In [1]: import numpy as np

In [2]: import numpy.linalg as la

In [3]: np.set_printoptions(precision=3, suppress=True, linewidth=120)

In [4]: def rnd(a):
   ...:     return np.round(a, 3) + 0
   ...: 

In [5]: J = np.array([[0, 0], [1, 0]])

In [6]: np.allclose(J, J.T)
Out[6]: False

In [7]: print(J @ J)
[[0 0]
 [0 0]]

In [8]: la.matrix_power(J, 4)
Out[8]: 
array([[0, 0],
       [0, 0]])

In [9]: np.allclose(J @ J.T, J.T @ J)
Out[9]: False

In [10]: rnd(la.det(J))
Out[10]: np.float64(0.0)

In [11]: rnd(np.sort(np.abs(la.eigvals(J))))
Out[11]: array([0., 0.])

In [12]: np.trace(J)
Out[12]: np.int64(0)

In [13]: print((J + J.T) / 2)
[[0.  0.5]
 [0.5 0. ]]

In [14]: P = np.triu(np.array([[9, 1], [9, 3]]), 1) + np.eye(2)

In [15]: M2 = P @ J @ la.inv(P)

In [16]: P @ J - J @ P
Out[16]: 
array([[ 1.,  0.],
       [ 0., -1.]])

In [17]: rnd(np.poly(M2))
Out[17]: array([1., 0., 0.])

In [18]: M2 = np.array([[1, 1, 2], [0, 3, 1]])

In [19]: cent = np.kron(M2, J)

In [20]: cent
Out[20]: 
array([[0, 0, 0, 0, 0, 0],
       [1, 0, 1, 0, 2, 0],
       [0, 0, 0, 0, 0, 0],
       [0, 0, 3, 0, 1, 0]])

In [21]: cent.shape
Out[21]: (4, 6)

In [22]: rnd(la.norm(cent, 2)), rnd(la.norm(M2, 2) * la.norm(J, 2))
Out[22]: (np.float64(3.659), np.float64(3.659))

In [23]: M2 = np.array([[0, 2], [1, 0]])

In [24]: print(np.einsum("ik,kj->ij", J, M2))
[[0 0]
 [0 2]]

In [25]: np.vstack([J, M2.T]).shape
Out[25]: (4, 2)

In [26]: print(la.matrix_rank(J @ M2))
1

In [27]: J @ M2
Out[27]: 
array([[0, 0],
       [0, 2]])

In [28]: data = np.loadtxt("test11.csv", delimiter=",")

In [29]: rnd(data)
Out[29]: 
array([[ 0.622,  1.31 ,  1.198,  1.795,  0.752, -1.294],
       [-0.389,  1.802,  1.035, -1.455,  1.022,  1.17 ],
       [ 1.4  , -0.628,  1.536, -1.535, -0.801, -1.136],
       [-2.412, -0.685,  1.503,  0.17 , -0.44 , -0.482],
       [-0.545, -0.365, -0.916, -0.992,  1.935, -1.733],
       [-0.622,  1.744, -1.018, -0.538, -1.677, -1.198]])

In [30]: O, R = la.qr(data)

In [31]: O.shape, R.shape
Out[31]: ((6, 6), (6, 6))

In [32]: print(np.trace(O @ O.T))
6.0

In [33]: np.allclose(R.T @ R, data.T @ data)
Out[33]: True

In [34]: print(rnd(O.T @ O))
[[1. 0. 0. 0. 0. 0.]
 [0. 1. 0. 0. 0. 0.]
 [0. 0. 1. 0. 0. 0.]
 [0. 0. 0. 1. 0. 0.]
 [0. 0. 0. 0. 1. 0.]
 [0. 0. 0. 0. 0. 1.]]

In [35]: rnd(R)
Out[35]: 
array([[-3.,  0.,  0.,  0.,  0.,  0.],
       [ 0., -3.,  0.,  0.,  0.,  0.],
       [ 0.,  0., -3.,  0.,  0.,  0.],
       [ 0.,  0.,  0., -3.,  0.,  0.],
       [ 0.,  0.,  0.,  0., -3.,  0.],
       [ 0.,  0.,  0.,  0.,  0., -3.]])

In [36]: rnd(la.svd(data, compute_uv=False))
Out[36]: array([3., 3., 3., 3., 3., 3.])

In [37]: print(rnd(data @ data.T))
[[9. 0. 0. 0. 0. 0.]
 [0. 9. 0. 0. 0. 0.]
 [0. 0. 9. 0. 0. 0.]
 [0. 0. 0. 9. 0. 0.]
 [0. 0. 0. 0. 9. 0.]
 [0. 0. 0. 0. 0. 9.]]

In [38]: rnd(la.norm(data, axis=0))
Out[38]: array([3., 3., 3., 3., 3., 3.])

In [39]: m1 = np.load("block17.npy")

In [40]: print(m1)
[[ 1 -3 -3 -1  1]
 [ 1 -1  0  0  1]
 [ 1 -1  0  0  1]]

In [41]: la.matrix_rank(m1, rtol=0.1)
Out[41]: np.int64(2)

In [42]: print(rnd(la.norm(m1, 2) / la.norm(m1)))
0.939

In [43]: M2 = m1 / la.norm(m1, axis=1, keepdims=True)

In [44]: cov = M2 @ M2.T

In [45]: np.argwhere(np.triu(np.abs(cov) > 0.95, 1))
Out[45]: array([[1, 2]])

In [46]: rnd(np.degrees(np.arccos(np.clip(cov[2, 0], -1, 1))))
Out[46]: np.float64(50.954)

In [47]: rnd(cov)
Out[47]: 
array([[1.  , 0.63, 0.63],
       [0.63, 1.  , 1.  ],
       [0.63, 1.  , 1.  ]])

In [48]: (np.abs(cov) > 0.9).astype(int)
Out[48]: 
array([[1, 0, 0],
       [0, 1, 1],
       [0, 1, 1]])

In [49]: rnd(la.norm(M2, axis=1))
Out[49]: array([1., 1., 1.])

In [50]: def softmax(z):
    ...:     e = np.exp(z - z.max(axis=-1, keepdims=True))
    ...:     return e / e.sum(axis=-1, keepdims=True)
    ...: 

In [51]: rnd(softmax(10 * m1[2]))
Out[51]: array([0.5, 0. , 0. , 0. , 0.5])

In [52]: rnd(softmax(m1).sum(axis=1))
Out[52]: array([1., 1., 1.])

In [53]: att = m1 @ m1.T / np.sqrt(5)

In [54]: rnd(softmax(att + np.triu(np.full(att.shape, -np.inf), 1)))
Out[54]: 
array([[1.   , 0.   , 0.   ],
       [0.71 , 0.29 , 0.   ],
       [0.55 , 0.225, 0.225]])

In [55]: rnd(softmax(att)[2] @ m1)
Out[55]: array([ 1.  , -2.1 , -1.65, -0.55,  1.  ])

In [56]: A = np.load("sample8.npy")

In [57]: A
Out[57]: 
array([[  0.691,   3.446,  -3.754],
       [ 10.557,  17.48 ,   1.356],
       [  0.672,   0.321,   1.069],
       [ -3.709, -21.071,  -0.249],
       [ -0.568,   9.073,   1.503],
       [  2.652,   3.669,  -0.123],
       [  3.967,  14.497, -10.299],
       [ -1.857, -18.767,   1.428],
       [-12.923, -11.247, -10.887],
       [-11.862, -27.561, -24.411],
       [ -5.915,  -0.258,   7.296],
       [  1.162,  -4.647,   6.327],
       [ -0.204,  -1.564,  17.38 ],
       [ -1.831,   6.776,   3.871],
       [  7.08 ,  21.618,  17.979],
       [  0.079,   8.245,  -0.652],
       [-10.038,  -1.854,  -3.162],
       [  4.064,  -4.133,  -7.091],
       [  3.467,  20.127,   7.202],
       [-12.492, -32.298, -12.735],
       [ -5.564, -17.607,   6.193]])

In [58]: M2 = np.array([[-3, -1], [3, -1], [-2, -3]])

In [59]: rnd(np.einsum("ij->j", A))
Out[59]: array([-32.572, -35.755,  -1.759])

In [60]: cov = np.cov(A, rowvar=False)

In [61]: rnd(np.corrcoef(A.T))
Out[61]: 
array([[1.   , 0.767, 0.507],
       [0.767, 1.   , 0.5  ],
       [0.507, 0.5  , 1.   ]])

In [62]: np.argwhere(np.triu(np.abs(np.corrcoef(A.T)) > 0.8, 1))
Out[62]: array([], shape=(0, 2), dtype=int64)

In [63]: X = np.load("a.npy")

In [64]: rnd(X)
Out[64]: 
array([[ 0.463,  2.738, -4.128,  0.503],
       [-0.08 ,  0.493, -4.109,  2.805],
       [-0.3  , -2.104,  4.329, -1.32 ],
       [-0.511, -2.918,  4.021, -0.231],
       [-0.779, -3.06 , -0.79 ,  3.796],
       [ 0.855,  3.721, -0.927, -3.093],
       [ 0.847,  3.589, -0.444, -3.347],
       [-0.068, -1.141,  4.297, -2.287],
       [-0.79 , -3.139, -0.641,  3.757],
       [ 0.813,  3.298,  0.312, -3.656],
       [ 0.547,  3.048, -3.926,  0.019]])

In [65]: z = X[:, 3] > np.median(X[:, 3])

In [66]: r0 = X[z].mean(axis=0) - X[~z].mean(axis=0)

In [67]: (((X - X.mean(axis=0)) @ r0 > 0) == z).mean()
Out[67]: np.float64(1.0)

In [68]: rnd(r0)
Out[68]: array([-0.4  , -0.725, -4.65 ,  4.498])

In [69]: np.argsort(-la.norm(X, axis=0).round(6), kind="stable")[:3]
Out[69]: array([2, 1, 3])

In [70]: E = np.array([[0, 0, 0, 0, 0, 0], [0, 0, 0, 0, 0, 0], [6, 2, 2, -6, 6, 2]])

In [71]: la.matrix_rank(E, rtol=0.1)
Out[71]: np.int64(1)

In [72]: left, sigma, vt = la.svd(E)

In [73]: rnd(sigma)
Out[73]: array([10.954,  0.   ,  0.   ])

In [74]: M2 = left[:, :1] @ np.diag(sigma[:1]) @ vt[:1]

In [75]: rnd(la.norm(E - M2) / la.norm(E))
Out[75]: np.float64(0.0)

In [76]: la.matrix_rank(M2)
Out[76]: np.int64(1)

In [77]: print(la.matrix_rank(E, rtol=0.05))
1

In [78]: rnd(la.norm(E - M2, 2)), sigma[1]
Out[78]: (np.float64(0.0), np.float64(0.0))

In [79]: arr = np.load("out9.npy")

In [80]: arr
Out[80]: 
array([[-8,  0,  0,  0,  0],
       [ 0,  6,  0,  0,  0],
       [ 0,  0,  1,  0,  0],
       [ 0,  0,  0,  5,  0],
       [ 0,  0,  0,  0,  4]])

In [81]: M2 = la.inv(arr)

In [82]: arr @ M2
Out[82]: 
array([[1., 0., 0., 0., 0.],
       [0., 1., 0., 0., 0.],
       [0., 0., 1., 0., 0.],
       [0., 0., 0., 1., 0.],
       [0., 0., 0., 0., 1.]])

In [83]: w, evecs = la.eigh(arr)

In [84]: np.abs(evecs[:, -1])
Out[84]: array([0., 1., 0., 0., 0.])

In [85]: np.unique(w.round(6) + 0, return_counts=True)[1]
Out[85]: array([1, 1, 1, 1, 1])

In [86]: (w > 1e-8).sum(), (w < -1e-8).sum()
Out[86]: (np.int64(4), np.int64(1))
